% ipython --no-banner

In [1]: import numpy as np

In [2]: np.set_printoptions(precision=3, suppress=True, linewidth=100, floatmode="fixed")

In [3]: tidy = lambda a: np.round(a, 3) + 0

In [4]: r0 = np.array([-1, 0, 1, -2, 0])

In [5]: v = np.array([3, 2, 7, 2, 9, 7, 8])

In [6]: data = r0[:, None] + v[None, :]

In [7]: print(data)
[[ 2  1  6  1  8  6  7]
 [ 3  2  7  2  9  7  8]
 [ 4  3  8  3 10  8  9]
 [ 1  0  5  0  7  5  6]
 [ 3  2  7  2  9  7  8]]

In [8]: print([round(float(x), 3) for x in np.linalg.svd(data, compute_uv=False)[:3]])
[34.376, 2.876, 0.0]

In [9]: print(np.argsort(-np.linalg.norm(data, axis=0).round(6), kind="stable")[:3])
[4 6 2]

In [10]: print(tidy(np.linalg.norm(data, 2) / np.linalg.norm(data)))
0.997

In [11]: rank = np.linalg.matrix_rank(data)

In [12]: print(rank)
2

In [13]: ns = np.linalg.svd(data)[2][rank:].T

In [14]: print(np.linalg.matrix_rank(data.T @ data), np.linalg.matrix_rank(data @ data.T))
2 2

In [15]: print([int(np.linalg.matrix_rank(np.delete(data, i, axis=0))) for i in range(5)])
[2, 2, 2, 2, 2]

In [16]: print(np.allclose(data @ ns, 0))
True

In [17]: print([int(np.linalg.matrix_rank(data[:, :j + 1])) for j in range(7)])
[1, 2, 2, 2, 2, 2, 2]

In [18]: print(np.allclose(data[:-1].T @ np.linalg.lstsq(data[:-1].T, data[-1])[0], data[-1]))
True

In [19]: print(tidy(np.trace(np.linalg.pinv(data) @ data)))
2.0

In [20]: print(np.abs(np.diag(np.linalg.qr(data)[1])) > 1e-9)
[ True  True False False False]

In [21]: print(np.unique(data.round(6), axis=0).shape)
(4, 7)

In [22]: other = data / np.linalg.norm(data, axis=1, keepdims=True)

In [23]: G = other @ other.T

In [24]: print(tidy(np.degrees(np.arccos(np.clip(G[1, 2], -1, 1)))))
3.723

In [25]: rng = np.random.default_rng(313386)

In [26]: W0 = np.eye(5, dtype=int)[rng.permutation(5)]

In [27]: print(W0)
[[0 1 0 0 0]
 [0 0 0 1 0]
 [0 0 1 0 0]
 [0 0 0 0 1]
 [1 0 0 0 0]]

In [28]: # a transition matrix

In [29]: print(np.linalg.matrix_power(W0, 2))
[[0 0 0 1 0]
 [0 0 0 0 1]
 [0 0 1 0 0]
 [1 0 0 0 0]
 [0 1 0 0 0]]

In [30]: print(tidy(np.linalg.det(W0)))
-1.0

In [31]: print(np.trace(W0))
1

In [32]: print(W0 @ W0)
[[0 0 0 1 0]
 [0 0 0 0 1]
 [0 0 1 0 0]
 [1 0 0 0 0]
 [0 1 0 0 0]]

In [33]: print(tidy(np.abs(np.linalg.eigvals(W0)).max()))
1.0

In [34]: r0 = np.array([3, 8, 9, 0, 5])

In [35]: other = W0 + np.outer(r0, np.eye(5)[3])

In [36]: print(np.linalg.matrix_rank(other - W0))
1

In [37]: print(np.linalg.matrix_rank(np.linalg.inv(other) - np.linalg.inv(W0), tol=1e-8))
1

In [38]: def softmax(z):
    ...:     e = np.exp(z - z.max(axis=-1, keepdims=True))
    ...:     return e / e.sum(axis=-1, keepdims=True)
    ...: 

In [39]: print(tidy(softmax(10 * W0[3])))
[0.000 0.000 0.000 0.000 1.000]

In [40]: S = W0 @ W0.T / np.sqrt(5)

In [41]: print(tidy(softmax(S)))
[[0.281 0.180 0.180 0.180 0.180]
 [0.180 0.281 0.180 0.180 0.180]
 [0.180 0.180 0.281 0.180 0.180]
 [0.180 0.180 0.180 0.281 0.180]
 [0.180 0.180 0.180 0.180 0.281]]

In [42]: print(softmax(S).round(6).argmax(axis=1))
[0 1 2 3 4]

In [43]: print(tidy(softmax(S)[3] @ W0))
[0.180 0.180 0.180 0.180 0.281]

In [44]: print(tidy(softmax(S + np.triu(np.full(S.shape, -np.inf), 1))))
[[1.000 0.000 0.000 0.000 0.000]
 [0.390 0.610 0.000 0.000 0.000]
 [0.281 0.281 0.439 0.000 0.000]
 [0.219 0.219 0.219 0.343 0.000]
 [0.180 0.180 0.180 0.180 0.281]]

In [45]: vec = np.array([-3, -2, 3, -2, 2])

In [46]: rhs = W0 @ vec

In [47]: coef, lr = np.zeros(5), 1 / np.linalg.norm(W0, 2) ** 2

In [48]: for i in range(6):
    ...:     coef -= lr * W0.T @ (W0 @ coef - rhs)
    ...:     if i % 1 == 0: print(i, round(np.linalg.norm(W0 @ coef - rhs), 3))
    ...: 
0 0.0
1 0.0
2 0.0
3 0.0
4 0.0
5 0.0

In [49]: print(coef)
[-3.000 -2.000  3.000 -2.000  2.000]

In [50]: M = np.array([[0, 0, 0, 0, -4, 0, 0, 0, 0],
    ...:     [2, 5, -4, 1, 1, 0, 0, 3, 0],
    ...:     [5, 0, 0, 0, 0, 0, 1, 0, 0]])

In [51]: print(M)
[[ 0  0  0  0 -4  0  0  0  0]
 [ 2  5 -4  1  1  0  0  3  0]
 [ 5  0  0  0  0  0  1  0  0]]

In [52]: # columns 5 and 8 are equal

In [53]: other = M / np.sqrt((M ** 2).mean(axis=1, keepdims=True))

In [54]: print(tidy(np.linalg.norm(other, axis=1)))
[3.000 3.000 3.000]

In [55]: theta = np.radians(180)

In [56]: r_ = np.eye(9)

In [57]: r_[3, 3] = r_[6, 6] = np.cos(theta)

In [58]: r_[3, 6], r_[6, 3] = -np.sin(theta), np.sin(theta)

In [59]: print(tidy(r_))
[[ 1.000  0.000  0.000  0.000  0.000  0.000  0.000  0.000  0.000]
 [ 0.000  1.000  0.000  0.000  0.000  0.000  0.000  0.000  0.000]
 [ 0.000  0.000  1.000  0.000  0.000  0.000  0.000  0.000  0.000]
 [ 0.000  0.000  0.000 -1.000  0.000  0.000  0.000  0.000  0.000]
 [ 0.000  0.000  0.000  0.000  1.000  0.000  0.000  0.000  0.000]
 [ 0.000  0.000  0.000  0.000  0.000  1.000  0.000  0.000  0.000]
 [ 0.000  0.000  0.000  0.000  0.000  0.000 -1.000  0.000  0.000]
 [ 0.000  0.000  0.000  0.000  0.000  0.000  0.000  1.000  0.000]
 [ 0.000  0.000  0.000  0.000  0.000  0.000  0.000  0.000  1.000]]

In [60]: other = M @ r_.T

In [61]: print(np.allclose(np.linalg.norm(M, axis=1), np.linalg.norm(other, axis=1)))
True

In [62]: print(tidy(np.linalg.svd(M, compute_uv=False)), tidy(np.linalg.svd(other, compute_uv=False)))
[7.705 4.811 3.935] [7.705 4.811 3.935]

In [63]: print(np.abs(other - M).max(axis=0))
[0.000 0.000 0.000 2.000 0.000 0.000 2.000 0.000 0.000]

In [64]: mat = np.loadtxt("dump.csv", delimiter=",")

In [65]: print(mat)
[[ 1.000  0.000  0.000  0.000  0.000  0.000  0.000  0.000  0.000]
 [ 0.000  1.000  0.000  0.000  0.000  0.000  0.000  0.000  0.000]
 [ 2.000 -1.000  1.000  0.000  0.000  0.000  0.000  0.000  0.000]
 [-2.000  0.000 -2.000  1.000  0.000  0.000  0.000  0.000  0.000]
 [ 2.000  0.000 -1.000  0.000  1.000  0.000  0.000  0.000  0.000]
 [-1.000 -2.000 -1.000  2.000 -2.000  1.000  0.000  0.000  0.000]
 [ 1.000  0.000 -2.000 -2.000  1.000  0.000  1.000  0.000  0.000]
 [ 2.000  2.000  0.000  1.000  1.000  1.000  1.000  1.000  0.000]
 [ 2.000  0.000  1.000  1.000  2.000  0.000  1.000  1.000  1.000]]

In [66]: other = mat[0, 0] * mat[1:] - np.outer(mat[1:, 0], mat[0])

In [67]: print(other)
[[ 0.000  1.000  0.000  0.000  0.000  0.000  0.000  0.000  0.000]
 [ 0.000 -1.000  1.000  0.000  0.000  0.000  0.000  0.000  0.000]
 [ 0.000  0.000 -2.000  1.000  0.000  0.000  0.000  0.000  0.000]
 [ 0.000  0.000 -1.000  0.000  1.000  0.000  0.000  0.000  0.000]
 [ 0.000 -2.000 -1.000  2.000 -2.000  1.000  0.000  0.000  0.000]
 [ 0.000  0.000 -2.000 -2.000  1.000  0.000  1.000  0.000  0.000]
 [ 0.000  2.000  0.000  1.000  1.000  1.000  1.000  1.000  0.000]
 [ 0.000  0.000  1.000  1.000  2.000  0.000  1.000  1.000  1.000]]

In [68]: print(mat[:, 0] / mat[0, 0])
[ 1.000  0.000  2.000 -2.000  2.000 -1.000  1.000  2.000  2.000]

In [69]: r0, v = other[1], other[4]

In [70]: print(r0 @ r0)
2.0

In [71]: print(r0 @ v)
1.0

In [72]: p = (r0 @ v) / (r0 @ r0) * r0

In [73]: print(np.linalg.matrix_rank(np.outer(r0, v)))
1

In [74]: print(v - p)
[ 0.000 -1.500 -1.500  2.000 -2.000  1.000  0.000  0.000  0.000]

In [75]: print(np.outer(r0, v))
[[ 0.000 -0.000 -0.000  0.000 -0.000  0.000  0.000  0.000  0.000]
 [-0.000  2.000  1.000 -2.000  2.000 -1.000 -0.000 -0.000 -0.000]
 [ 0.000 -2.000 -1.000  2.000 -2.000  1.000  0.000  0.000  0.000]
 [ 0.000 -0.000 -0.000  0.000 -0.000  0.000  0.000  0.000  0.000]
 [ 0.000 -0.000 -0.000  0.000 -0.000  0.000  0.000  0.000  0.000]
 [ 0.000 -0.000 -0.000  0.000 -0.000  0.000  0.000  0.000  0.000]
 [ 0.000 -0.000 -0.000  0.000 -0.000  0.000  0.000  0.000  0.000]
 [ 0.000 -0.000 -0.000  0.000 -0.000  0.000  0.000  0.000  0.000]
 [ 0.000 -0.000 -0.000  0.000 -0.000  0.000  0.000  0.000  0.000]]

In [76]: print(tidy(np.linalg.norm(r0 + v) ** 2 + np.linalg.norm(r0 - v) ** 2))
32.0

In [77]: F = np.load("arr.npy")

In [78]: print(F)
[[-40.003   0.050  -4.896  -4.824  -5.209]
 [ 23.903  -0.256   3.166   3.087   2.867]
 [ 32.009   0.021   3.944   3.979   3.862]]

In [79]: r0, v = F[2], F[0]

In [80]: print(tidy(r0 @ r0))
1070.879

In [81]: print(tidy(r0 @ v))
-1339.077

In [82]: p = (r0 @ v) / (r0 @ r0) * r0

In [83]: print(tidy((v - p) @ r0))
0.0

In [84]: print(tidy(np.linalg.norm(r0 + v) ** 2 + np.linalg.norm(r0 - v) ** 2))
5490.994

In [85]: print(tidy(p))
[-40.026  -0.026  -4.932  -4.976  -4.829]

In [86]: print([round(float(x), 3) for x in np.linalg.svd(F, compute_uv=False)[:3]])
[57.832, 0.396, 0.219]

In [87]: print(np.linalg.cond(F) > 100)
True

In [88]: print(np.linalg.matrix_rank(F, rtol=0.1))
1

In [89]: print(np.argsort(-np.linalg.norm(F, axis=0).round(6), kind="stable")[:3])
[0 4 2]

In [90]: K = np.load("a.npy")

In [91]: print(K)
[[ 1 -1 -1 -2  2  5]
 [-1  4 -8 -1  1  1]
 [-1 -3 -1 -3 -4  0]
 [-1 -3 -6  4 -6 -2]
 [-2  0 -3  2  3 -1]
 [-2  0 -3  2  3 -1]
 [ 3  4 -7  2 -7  1]
 [-2  0 -3  2  3 -1]
 [ 4  4 -5 -9 -2  6]
 [ 0  0  0  0  0  0]
 [ 2  3 -2 -1  7  3]
 [ 2 -5  2  6 -1  2]
 [ 0  0  0  0  0  0]
 [ 2  0 -2  5 -5 -1]
 [ 2  0 -2  5 -5 -1]
 [ 0  0  0  0  0  0]
 [ 1 -3 -3  2 -9 -1]
 [-2  0 -3  2  3 -1]
 [ 1 -3 -3  2 -9 -1]
 [ 0 -5  4  1  4  3]
 [ 0  0  0  0  0  0]
 [-1 -8  3 -2  0  3]
 [ 0 -5  4  1  4  3]]

In [92]: print(np.linalg.matrix_power(W0, 100))
[[1 0 0 0 0]
 [0 1 0 0 0]
 [0 0 1 0 0]
 [0 0 0 1 0]
 [0 0 0 0 1]]

In [93]: print(tidy(np.sort(np.abs(np.linalg.eigvals(W0)))[::-1]))
[1.000 1.000 1.000 1.000 1.000]

In [94]: print(W0 @ np.ones(5))
[1.000 1.000 1.000 1.000 1.000]

In [95]: print(W0.sum(axis=1))
[1 1 1 1 1]

In [96]: p = np.eye(5)[3]

In [97]: for _ in range(7):
    ...:     p = p @ W0
    ...:     print(p.round(3))
    ...: 
[0.000 0.000 0.000 0.000 1.000]
[1.000 0.000 0.000 0.000 0.000]
[0.000 1.000 0.000 0.000 0.000]
[0.000 0.000 0.000 1.000 0.000]
[0.000 0.000 0.000 0.000 1.000]
[1.000 0.000 0.000 0.000 0.000]
[0.000 1.000 0.000 0.000 0.000]

In [98]: hat = K @ np.linalg.solve(K.T @ K, K.T)

In [99]: print(tidy(np.linalg.eigvalsh(hat)))
[0.000 0.000 0.000 0.000 0.000 0.000 0.000 0.000 0.000 0.000 0.000 0.000 0.000 0.000 0.000 0.000
 0.000 1.000 1.000 1.000 1.000 1.000 1.000]

In [100]: print(np.allclose(hat @ hat, hat))
True

In [101]: print(tidy(np.diag(hat)))
[0.421 0.435 0.241 0.350 0.159 0.159 0.439 0.159 0.691 0.000 0.691 0.390 0.000 0.195 0.195 0.000
 0.238 0.159 0.238 0.219 0.000 0.403 0.219]

In [102]: print(tidy(hat @ K[:, 0]))
[ 1.000 -1.000 -1.000 -1.000 -2.000 -2.000  3.000 -2.000  4.000  0.000  2.000  2.000  0.000  2.000
  2.000  0.000  1.000 -2.000  1.000  0.000  0.000 -1.000  0.000]

In [103]: basis = K[[4, 12]].astype(float)

In [104]: for _ in range(3):
     ...:     idx = np.linalg.norm(K[:, None] - basis, axis=-1).argmin(axis=1)
     ...:     basis = np.array([K[idx == j].mean(axis=0) for j in range(2)])
     ...: 

In [105]: print(idx)
[1 0 1 1 0 0 1 0 1 1 0 1 1 1 1 1 1 0 1 1 1 1 1]

In [106]: print(np.abs(basis[1] - basis[0]).argmax())
4

In [107]: print(np.bincount(idx))
[ 6 17]

In [108]: print(tidy(basis[1] - basis[0]))
[ 1.931 -2.814  2.667 -0.294 -5.569  1.000]

In [109]: theta = np.sort(rng.uniform(-2, 2, 28))

In [110]: m1 = np.c_[theta, theta ** 2, theta ** 3] @ np.array([[2, 3, 1, 2], [3, 2, 1, 3], [3, 1, 1, 3]])

In [111]: print(tidy(m1))
[[-11.781  -4.862  -4.533 -11.781]
 [ -6.342  -3.366  -2.613  -6.342]
 [ -4.656  -2.878  -2.003  -4.656]
 [ -4.158  -2.728  -1.820  -4.158]
 [ -3.732  -2.597  -1.663  -3.732]
 [ -3.172  -2.418  -1.453  -3.172]
 [ -2.411  -2.156  -1.162  -2.411]
 [ -1.713  -1.880  -0.884  -1.713]
 [ -0.980  -1.479  -0.563  -0.980]
 [ -0.787  -1.315  -0.466  -0.787]
 [ -0.315  -0.550  -0.175  -0.315]
 [  0.033   0.049   0.017   0.033]
 [  0.272   0.370   0.129   0.272]
 [  0.326   0.437   0.153   0.326]
 [  0.932   1.088   0.409   0.932]
 [  1.441   1.557   0.612   1.441]
 [  4.915   4.101   1.901   4.915]
 [  4.998   4.155   1.931   4.998]
 [  6.879   5.331   2.603   6.879]
 [  6.972   5.387   2.636   6.972]
 [ 12.298   8.423   4.505  12.298]
 [ 16.353  10.574   5.911  16.353]
 [ 19.361  12.116   6.948  19.361]
 [ 19.441  12.156   6.976  19.441]
 [ 21.102  12.991   7.547  21.102]
 [ 23.791  14.322   8.470  23.791]
 [ 35.893  20.099  12.603  35.893]
 [ 36.113  20.202  12.678  36.113]]

In [112]: # columns 0 and 3 are equal

In [113]: r0 = np.array([9, 9])

In [114]: print(tidy(np.correlate(m1[11], m1[26], "full")))
[1.199 2.194 1.888 3.599 2.527 1.266 1.199]

In [115]: r0, v = m1[3], m1[2]

In [116]: print(tidy(r0 @ v))
50.212

In [117]: p = (r0 @ v) / (r0 @ r0) * r0

In [118]: print(tidy((v - p) @ r0))
0.0

In [119]: print(tidy(np.outer(r0, v)))
[[19.357 11.965  8.329 19.357]
 [12.702  7.851  5.465 12.702]
 [ 8.476  5.239  3.647  8.476]
 [19.357 11.965  8.329 19.357]]

In [120]: print(tidy(v - p))
[-0.050  0.144  0.013 -0.050]

In [121]: print(m1.shape)
(28, 4)

In [122]: print(np.linalg.matrix_rank(m1))
3

In [123]: print(tidy(np.linalg.norm(m1)))
113.359

In [124]: print(tidy(np.abs(m1).max()))
36.113

In [125]: print(tidy(m1.mean(axis=0)))
[6.110 3.826 2.096 6.110]

In [126]: print(np.unravel_index(np.abs(m1).argmax(), m1.shape))
(np.int64(27), np.int64(0))

In [127]: E = np.load("block11.npy")

In [128]: print(E)
[[ 0.816 -0.587 -0.411  0.830 -0.879  0.838]
 [-1.693  3.677 -1.991 -2.160  2.392 -0.676]
 [-3.467  3.570  0.236 -3.646  4.756 -3.509]
 [-2.569  3.058 -0.517 -2.720  3.970 -2.531]
 [ 0.010 -0.484  0.412  0.021  0.286 -0.331]
 [ 4.803 -6.865  2.366  5.405 -7.866  4.226]
 [-3.553  3.227  0.668 -3.497  4.883 -3.957]
 [-0.222 -0.833  1.148  0.011  0.254 -0.787]]

In [129]: theta = np.radians(120)

In [130]: r_ = np.eye(6)

In [131]: r_[3, 3] = r_[1, 1] = np.cos(theta)

In [132]: r_[3, 1], r_[1, 3] = -np.sin(theta), np.sin(theta)

In [133]: print(tidy(r_))
[[ 1.000  0.000  0.000  0.000  0.000  0.000]
 [ 0.000 -0.500  0.000  0.866  0.000  0.000]
 [ 0.000  0.000  1.000  0.000  0.000  0.000]
 [ 0.000 -0.866  0.000 -0.500  0.000  0.000]
 [ 0.000  0.000  0.000  0.000  1.000  0.000]
 [ 0.000  0.000  0.000  0.000  0.000  1.000]]

In [134]: other = E @ r_.T

In [135]: print(tidy(np.abs(other - E).max(axis=0)))
[ 0.000 14.978  0.000  2.451  0.000  0.000]

In [136]: print(np.allclose(E @ E.T, other @ other.T))
True

In [137]: print(tidy(np.linalg.svd(E, compute_uv=False)), tidy(np.linalg.svd(other, compute_uv=False)))
[20.000  4.000  0.800  0.160  0.032  0.007] [20.000  4.000  0.800  0.160  0.032  0.007]

In [138]: print(tidy(np.linalg.det(r_)), tidy(np.trace(r_)))
1.0 3.0

In [139]: print(np.allclose(np.linalg.norm(E, axis=1), np.linalg.norm(other, axis=1)))
True
